$ ipython --no-banner

In [1]: import numpy as np

In [2]: import numpy.linalg as la

In [3]: np.set_printoptions(precision=3, suppress=True, linewidth=120, legacy="1.25")

In [4]: def tidy(a):
   ...:     return np.round(a, 3) + 0
   ...: 

In [5]: mat = np.load("data.npy")

In [6]: print(mat)
[[0 0 1 1]
 [0 0 1 1]
 [1 1 0 1]
 [1 1 1 0]]

In [7]: print((mat + mat.T) / 2)
[[0. 0. 1. 1.]
 [0. 0. 1. 1.]
 [1. 1. 0. 1.]
 [1. 1. 1. 0.]]

In [8]: print((mat - mat.T) / 2)
[[0. 0. 0. 0.]
 [0. 0. 0. 0.]
 [0. 0. 0. 0.]
 [0. 0. 0. 0.]]

In [9]: print(np.trace(mat))
0

In [10]: assert mat == mat.T
Traceback (most recent call last):
  Cell In[10], line 1
    assert mat == mat.T
ValueError: The truth value of an array with more than one element is ambiguous. Use a.any() or a.all()


In [11]: M = np.loadtxt("dump.csv", delimiter=",")

In [12]: print(M)
[[-2.094  2.336 -0.801]
 [ 1.6   -0.5    1.4  ]
 [-2.1    1.8   -0.5  ]]

In [13]: U, s, Vt = la.svd(mat)

In [14]: evecs = Vt[:(s > 1e-8).sum()]

In [15]: rng = np.random.default_rng(98841)

In [16]: vec = mat[3] + 2 * mat[0] + rng.integers(2) * np.eye(4)[3]

In [17]: print(vec)
[1. 1. 3. 2.]

In [18]: print(tidy(np.diag(evecs.T @ evecs)))
[0.5 0.5 1.  1. ]

In [19]: print(tidy(la.norm(vec - evecs.T @ evecs @ vec)))
0.0

In [20]: def softmax(z):
    ...:     e = np.exp(z - z.max(axis=-1, keepdims=True))
    ...:     return e / e.sum(axis=-1, keepdims=True)
    ...: 

In [21]: print(tidy(softmax(10 * M[2])))
[0. 1. 0.]

In [22]: print(tidy(softmax(M[2] + 3)))
[0.018 0.892 0.089]

In [23]: S = M @ M.T / np.sqrt(3)

In [24]: print(tidy(softmax(S + np.triu(np.full(S.shape, -np.inf), 1))))
[[1.    0.    0.   ]
 [0.002 0.998 0.   ]
 [0.654 0.    0.346]]

In [25]: print(tidy(softmax(S)[2] @ M))
[-2.095  2.15  -0.696]

In [26]: print(softmax(S).round(6).argmax(axis=1))
[0 1 0]

In [27]: r0 = np.array([-3, -1, 0])

In [28]: out = M + np.outer(r0, np.eye(3)[2])

In [29]: print(tidy(la.det(out) / la.det(M)), tidy(1 + la.solve(M, r0)[2]))
3.544 3.544

In [30]: print(la.matrix_rank(la.inv(out) - la.inv(M), tol=1e-8))
1

In [31]: out = np.array([[0, 5, 1], [9, -9, -9], [7, -8, 8]])

In [32]: print(tidy(np.einsum("ij->j", M)))
[-2.594  3.636  0.099]

In [33]: print(tidy(np.einsum("ik,kj->ji", M, out)))
[[ 15.417   5.3    12.7  ]
 [-25.086   1.3   -22.7  ]
 [-29.526  17.3   -22.3  ]]

In [34]: print(la.matrix_rank(np.vstack([M, out.T])))
3

In [35]: print(la.matrix_rank(M @ out))
3

In [36]: z = rng.permutation(3)

In [37]: print(z)
[0 2 1]

In [38]: out = M[z][:, z]

In [39]: print(tidy(la.det(out)), tidy(la.det(M[z])))
-1.711 1.711

In [40]: print(out)
[[-2.094 -0.801  2.336]
 [-2.1   -0.5    1.8  ]
 [ 1.6    1.4   -0.5  ]]

In [41]: m1 = np.loadtxt("arr.csv", delimiter=",")

In [42]: print(m1)
[[ 3.  6.  6. -3.]
 [ 7. 14. 14. -7.]]

In [43]: U, s, Vt = la.svd(m1)

In [44]: evecs = Vt[:(s > 1e-8).sum()]

In [45]: vec = m1[0] + 4 * m1[1] + rng.integers(2) * np.eye(4)[2]

In [46]: print(vec)
[ 31.  62.  62. -31.]

In [47]: print(la.matrix_rank(np.vstack([m1, vec])))
1

In [48]: print(tidy(la.norm(m1, 2) / la.norm(m1)))
1.0

In [49]: print(np.argsort(-la.norm(m1, axis=0).round(6), kind="stable")[:3])
[1 2 0]

In [50]: print(la.cond(m1) > 100)
True

In [51]: print(m1.ravel(order="F"))
[ 3.  7.  6. 14.  6. 14. -3. -7.]

In [52]: blk = m1.reshape(2, 2, -1)

In [53]: print(np.swapaxes(blk, 1, 2)[1])
[[ 7. 14.]
 [14. -7.]]

In [54]: print(np.einsum("ihd,jhd->hij", blk, blk).shape)
(2, 2, 2)

In [55]: print(np.einsum("ihd,ihd->ih", blk, blk))
[[ 45.  45.]
 [245. 245.]]

In [56]: r0 = np.array([1, 5, 1])

In [57]: print(np.cross(m1[1, :3], m1[0, :3]))
[0. 0. 0.]

In [58]: print(np.array([np.convolve(row, r0, "same") for row in m1]))
[[ 21.  39.  33.  -9.]
 [ 49.  91.  77. -21.]]

In [59]: print(tidy(la.norm(m1) ** 2 / la.norm(m1, 2) ** 2))
1.0

In [60]: print(tidy(la.norm(m1, axis=1)))
[ 9.487 22.136]

In [61]: print(m1[1] @ m1[0])
210.0

In [62]: print(tidy(la.norm(m1, 2)))
24.083

In [63]: print(tidy(la.norm(m1, "nuc")))
24.083

In [64]: X = np.array([[0, 3, 2, 4], [3, 2, 0, 4], [2, 0, 2, 4], [4, 4, 4, 2]])

In [65]: print(tidy(np.sort(np.abs(la.eigvals(X)))))
[ 2.07   2.725  3.749 10.404]

In [66]: X.inv()
Traceback (most recent call last):
  Cell In[66], line 1
    X.inv()
AttributeError: 'numpy.ndarray' object has no attribute 'inv'


In [67]: assert X == X.T
Traceback (most recent call last):
  Cell In[67], line 1
    assert X == X.T
ValueError: The truth value of an array with more than one element is ambiguous. Use a.any() or a.all()


In [68]: feats = np.load("mat.npy")

In [69]: print(feats)
[[0 6 8]
 [0 6 8]
 [6 0 2]]

In [70]: r = la.matrix_rank(feats)

In [71]: print(r)
2

In [72]: N = la.svd(feats)[2][r:].T

In [73]: print(N.shape)
(3, 1)

In [74]: print([int(la.matrix_rank(feats[:, :j + 1])) for j in range(3)])
[1, 2, 2]

In [75]: print(tidy(feats @ N))
[[0.]
 [0.]
 [0.]]

In [76]: print(np.allclose(feats @ N, 0))
True

In [77]: J = np.load("m.npy")

In [78]: print(tidy(J))
[[-0.253  0.933 -0.1  ]
 [-0.887 -0.207 -0.312]
 [ 0.38   0.179 -0.686]
 [ 0.063 -0.233 -0.65 ]]

In [79]: vec = np.array([3, 2, 4])

In [80]: print(tidy(np.einsum("ij,j->i", J, vec)))
[ 0.705 -4.322 -1.245 -2.877]

In [81]: print(tidy(J @ (2 * vec)))
[ 1.411 -8.644 -2.489 -5.753]

In [82]: print(np.sign((J @ vec).round(6)))
[ 1. -1. -1. -1.]

In [83]: print(tidy(J * vec))
[[-0.76   1.866 -0.401]
 [-2.662 -0.413 -1.247]
 [ 1.141  0.358 -2.743]
 [ 0.19  -0.467 -2.6  ]]

In [84]: vec @ J
Traceback (most recent call last):
  Cell In[84], line 1
    vec @ J
ValueError: matmul: Input operand 1 has a mismatch in its core dimension 0, with gufunc signature (n?,k),(k,m?)->(n?,m?) (size 4 is different from 3)


In [85]: print(tidy(J @ vec))
[ 0.705 -4.322 -1.245 -2.877]

In [86]: print(tidy((J * vec).sum(axis=1)))
[ 0.705 -4.322 -1.245 -2.877]

In [87]: print(la.norm(J @ vec) <= la.norm(J, 2) * la.norm(vec) + 1e-9)
True

In [88]: print((J @ vec).argmax())
0

In [89]: K = np.loadtxt("a.csv", delimiter=",")

In [90]: print(K)
[[ 1.  2. -3. -3.]
 [ 2.  1. -5.  0.]
 [ 0.  2. -7. -1.]
 [ 3.  3. -6. -2.]
 [ 5.  5. -3. -2.]
 [ 2.  5. -4. -5.]
 [ 0.  8. -2. -4.]
 [-2. 11.  1. -1.]
 [-4.  9. -1.  1.]
 [-1. 10. -1.  0.]
 [-4.  8. -1.  3.]
 [-6.  8.  1.  1.]
 [-7.  7.  3.  3.]
 [-7.  6.  3.  2.]
 [-5.  8.  4.  0.]
 [-4. 10.  2.  1.]
 [-1. 13.  4.  4.]
 [-1. 14.  2.  1.]
 [ 0. 15.  3. -2.]
 [ 3. 15.  3.  0.]
 [ 0. 13.  5. -1.]
 [-3. 10.  2. -3.]]

In [91]: out = np.c_[K[:, :1] @ np.array([[-5]]), np.array([3, 2, 2, 2, 3, 1, 1, 3, 2, 1, 0, 3, 0, 3, 3, 2, 1, 1, 1, 3, 0, 0])]

In [92]: print(out)
[[ -5.   3.]
 [-10.   2.]
 [  0.   2.]
 [-15.   2.]
 [-25.   3.]
 [-10.   1.]
 [  0.   1.]
 [ 10.   3.]
 [ 20.   2.]
 [  5.   1.]
 [ 20.   0.]
 [ 30.   3.]
 [ 35.   0.]
 [ 35.   3.]
 [ 25.   3.]
 [ 20.   2.]
 [  5.   1.]
 [  5.   1.]
 [  0.   1.]
 [-15.   3.]
 [  0.   0.]
 [ 15.   0.]]

In [93]: print(tidy(la.lstsq(K, out[:, 0])[0]))
[-5.  0.  0.  0.]

In [94]: print(la.matrix_rank(np.c_[K, out]))
5

In [95]: print(la.matrix_rank(out))
2

In [96]: print(tidy(la.norm(out - K @ la.lstsq(K, out)[0], axis=0)))
[0.    5.903]

In [97]: vec = np.array([-2, -1])

In [98]: y = out @ vec

In [99]: print(tidy(la.pinv(out) @ out))
[[1. 0.]
 [0. 1.]]

In [100]: print(y)
[  7.  18.  -2.  28.  47.  19.  -1. -23. -42. -11. -40. -63. -70. -73. -53. -42. -11. -11.  -1.  27.   0. -30.]

In [101]: y = y + 0.1 * rng.normal(size=22)

In [102]: print(tidy(y))
[  7.049  18.084  -1.877  28.118  47.044  18.926  -1.061 -22.984 -41.794 -10.757 -40.074 -63.022 -69.963 -73.075
 -53.035 -42.092 -10.988 -10.905  -1.046  27.002  -0.027 -30.109]

In [103]: c, *_ = la.lstsq(out, y)

In [104]: print(tidy(c))
[-2.001 -0.986]

In [105]: r0 = np.array([2, 0])

In [106]: print(np.correlate(K[5], K[18], "full"))
[ -4.  -4.  53.  73. -75. -75.   0.]

In [107]: print(np.cross(K[5, :3], K[18, :3]))
[75. -6. 30.]

In [108]: print(np.convolve(K[5], r0))
[  4.  10.  -8. -10.   0.]

In [109]: D = la.norm(K[:, None] - K[None], axis=-1)

In [110]: print(tidy(D[:5, :5]))
[[0.    3.873 4.583 3.873 5.099]
 [3.873 0.    3.162 3.162 5.745]
 [4.583 3.162 0.    3.464 7.141]
 [3.873 3.162 3.464 0.    4.123]
 [5.099 5.745 7.141 4.123 0.   ]]

In [111]: print(np.unravel_index(D.round(6).argmax(), D.shape))
(2, 19)

In [112]: print(np.flatnonzero(D[19] < D.mean() / 2))
[18 19]

In [113]: z = K[:, 1] > np.median(K[:, 1])

In [114]: r0 = K[z].mean(axis=0) - K[~z].mean(axis=0)

In [115]: print(z.astype(int))
[0 0 0 0 0 0 0 1 1 1 0 0 0 0 0 1 1 1 1 1 1 1]

In [116]: print(tidy(r0))
[0.033 6.75  3.667 0.667]

In [117]: F = np.array([[1, 0, 3, 0, 2], [3, 2, 0, 3, 1], [3, 2, 1, 0, 3], [0, 0, 2, 1, 2]])

In [118]: F[-1] = F[0] + 3 * F[1]

In [119]: print(F)
[[ 1  0  3  0  2]
 [ 3  2  0  3  1]
 [ 3  2  1  0  3]
 [10  6  3  9  5]]

In [120]: print(la.matrix_rank(F, rtol=0.1))
3

In [121]: print(tidy(la.norm(F, 2) / la.norm(F)))
0.967

In [122]: gram = F.T @ F

In [123]: print(np.trace(gram), (F ** 2).sum())
311 311

In [124]: print(np.allclose(gram, gram.T))
True
